>>> import numpy as np
>>> np.set_printoptions(precision=2, suppress=True, linewidth=200, sign=" ")
>>> W0 = np.loadtxt("sample17.csv", delimiter=",")
>>> W0
array([[  3.42,  10.39,  -2.42,   5.36,  -2.11,   0.81,   0.85,  -1.79,   2.3 ,  12.15,   6.3 ],
       [  0.92,   9.08,  -0.24,  -6.11,   4.55,   0.18,   6.22,   0.85,   3.69,  -0.05,   1.32],
       [  4.25,  -3.61,  -3.77,   8.33,  -1.87,   9.39,  -0.03,  -0.49,   0.71,   8.07,   2.67],
       [ -7.56,   2.21,   3.19,  -1.86,  -0.79,  -3.61,   0.5 ,  -4.3 ,   4.19,  -7.62,  -8.59],
       [  6.56,   7.97,  -2.7 ,   4.33,  -1.17,   1.22,  -0.23,   0.37,  -0.54,  13.02,   9.23],
       [ -1.87,   6.85,  -0.45,   4.68,  -2.82,  -0.27,  -0.71,  -4.08,   3.96,   4.77,  -0.35],
       [  4.16,  11.7 ,  -2.54,   0.61,   0.96,   1.78,   4.03,  -0.31,   3.04,   9.51,   6.1 ],
       [  5.58,  -9.09,  -0.85,  -5.89,   3.56,   0.41,   0.05,   6.26,  -7.38,  -3.9 ,   4.  ],
       [ -8.22,  -1.18,   3.96,  -0.75,  -2.38,  -7.46,  -3.36,  -3.39,   0.7 ,  -7.85,  -7.42],
       [ -3.23, -11.23,   2.25,  -5.21,   1.91,  -1.95,  -0.46,   2.33,  -3.4 , -11.7 ,  -6.3 ],
       [  1.28,   4.29,   0.1 ,  -6.21,   3.82,  -1.28,   4.96,   2.9 ,   0.72,  -1.7 ,   2.11],
       [ -4.17, -14.3 ,   1.95,  -0.02,  -1.22,  -0.52,  -4.56,   1.19,  -4.71,  -8.95,  -6.28],
       [  4.71,  -8.83,   0.24,  -7.21,   3.12,  -4.35,  -2.01,   7.3 ,  -8.99,  -3.75,   5.31],
       [ -0.15, -10.21,   0.79,   0.53,  -2.01,  -3.09,  -5.73,   1.4 ,  -6.31,  -3.58,   0.44],
       [  4.58,   1.6 ,  -1.62,   3.87,  -1.69,  -0.7 ,  -2.77,   0.66,  -3.28,   6.61,   6.44],
       [  3.87,  -3.15,  -0.84,   0.09,   0.61,  -0.92,  -1.85,   2.76,  -5.23,   2.38,   5.71],
       [ -1.2 , -11.53,   0.55,   6.05,  -3.07,   2.53,  -4.23,  -1.35,  -1.93,  -2.67,  -4.59],
       [ -3.05,   7.08,   1.18,   3.14,  -2.61,  -4.22,  -1.57,  -3.99,   2.42,   2.28,  -1.43],
       [ 10.67,  -3.11,  -4.11,   1.74,   1.82,   6.35,   0.78,   4.94,  -4.84,  10.14,  10.96],
       [ -2.3 ,  -3.65,   2.05, -12.24,   5.42,  -5.08,   3.18,   4.54,  -2.6 , -12.35,  -3.42],
       [ -2.26,  -8.62,   1.41,  -3.22,   1.44,   0.38,  -0.6 ,   1.82,  -2.63,  -8.09,  -4.77],
       [  2.52,  -0.14,   1.37,  -8.68,   3.74,  -7.72,  -0.16,   5.11,  -5.62,  -4.39,   4.25],
       [  4.11,  -0.01,  -0.51,   0.01,   0.01,  -3.38,  -2.41,   1.89,  -4.88,   3.69,   6.48],
       [  1.21,  -0.81,  -0.72,   2.54,   0.18,   3.57,   0.21,  -0.2 ,   1.1 ,   2.25,   0.1 ],
       [  1.77,  -5.04,  -1.1 ,   7.22,  -2.94,   4.65,  -2.47,  -1.98,  -1.  ,   4.16,   0.43],
       [ -5.98,  -1.32,   1.23,   0.45,  -0.75,   1.79,   0.09,  -3.35,   3.6 ,  -6.11,  -8.22],
       [  3.12,  -0.74,  -0.94,   1.88,  -0.84,  -2.44,  -2.91,   0.55,  -4.28,   3.78,   4.29],
       [  4.65,  -1.18,  -1.48,   1.23,   0.51,   1.11,  -0.63,   2.08,  -2.67,   4.79,   5.6 ],
       [  4.15,   9.16,   0.  ,  -5.75,   2.46,  -8.14,   0.59,   4.01,  -3.81,   4.28,   8.83],
       [ -1.46,   3.47,   0.14,  -2.74,   2.32,  -0.24,   3.41,  -0.54,   2.4 ,  -2.31,  -1.18],
       [ -3.27,   2.51,   2.28,  -4.44,   0.45,  -6.02,  -0.15,  -0.31,  -0.76,  -5.27,  -2.62],
       [  1.54,  -4.68,  -1.07,   6.78,  -3.35,   4.69,  -3.66,  -1.6 ,  -1.13,   4.08,   0.53],
       [  2.53,  -9.31,   0.  ,  -4.79,   2.88,   1.35,   0.34,   4.88,  -4.25,  -4.53,   0.96],
       [ -0.23,  -0.95,  -0.88,   1.24,   0.74,   5.9 ,   2.43,  -0.51,   3.75,  -0.39,  -2.81],
       [  3.1 ,  -5.75,   1.1 ,  -8.17,   4.07,  -4.94,   0.19,   6.22,  -6.12,  -5.33,   3.52],
       [ -8.41,   1.25,   2.9 ,   0.36,  -2.16,  -3.71,  -1.41,  -4.96,   4.14,  -6.92,  -8.47],
       [ -0.27,   0.99,  -1.56,   4.74,  -0.52,   7.52,   2.67,  -2.34,   5.38,   3.23,  -2.55],
       [  2.61,   2.04,  -2.73,   9.63,  -3.3 ,   7.19,  -1.19,  -3.27,   2.85,   9.56,   2.63],
       [ -6.08,  -0.48,   0.52,   4.25,  -1.88,   3.45,   0.25,  -4.87,   6.05,  -2.57,  -8.22]])
>>> vec = np.array([-2, 0, 3, 3, 1, -3, -1, 3, 0, 3, 0])
>>> rhs = W0 @ vec
>>> np.round(np.linalg.lstsq(W0, rhs)[0], 2) + 0
array([-2.,  0.,  3.,  3.,  1., -3., -1.,  3.,  0.,  3.,  0.])
>>> np.round(np.linalg.solve(W0.T @ W0, W0.T @ rhs), 2) + 0
array([-2.,  0.,  3.,  3.,  1., -3., -1.,  3.,  0.,  3.,  0.])
>>> rng = np.random.default_rng(8670)
>>> rhs = rhs + 0.02 * rng.normal(size=39)
>>> rhs
array([ 27.7 , -20.72,  -2.06,  -7.11,  27.34,  17.21,   5.07, -22.  ,  15.73, -22.31, -14.56,  -4.23,  -1.51,  10.7 ,  22.58,  10.68,   3.73,  25.49,  -1.22, -31.89, -18.82,   2.24,  19.53,  -1.55,
         6.94, -17.61,  18.93,   8.4 ,  25.62, -13.81,   1.95,   7.72, -19.93, -20.54,  -6.07,   1.35, -13.03,  10.72,  -8.34])
>>> c, *_ = np.linalg.lstsq(W0, rhs)
>>> c.round()
array([-2.,  0.,  3.,  3.,  1., -3., -1.,  3., -0.,  3.,  0.])
>>> c.round(2) + 0
array([-2.02,  0.01,  2.99,  3.02,  0.98, -3.  , -0.98,  3.02,  0.  ,  2.98,  0.02])
>>> np.round(W0.T @ (rhs - W0 @ c), 2) + 0
array([ 0.,  0.,  0.,  0.,  0.,  0.,  0.,  0.,  0.,  0.,  0.])
>>> round(float(np.linalg.norm(rhs - W0 @ c)), 2)
0.13
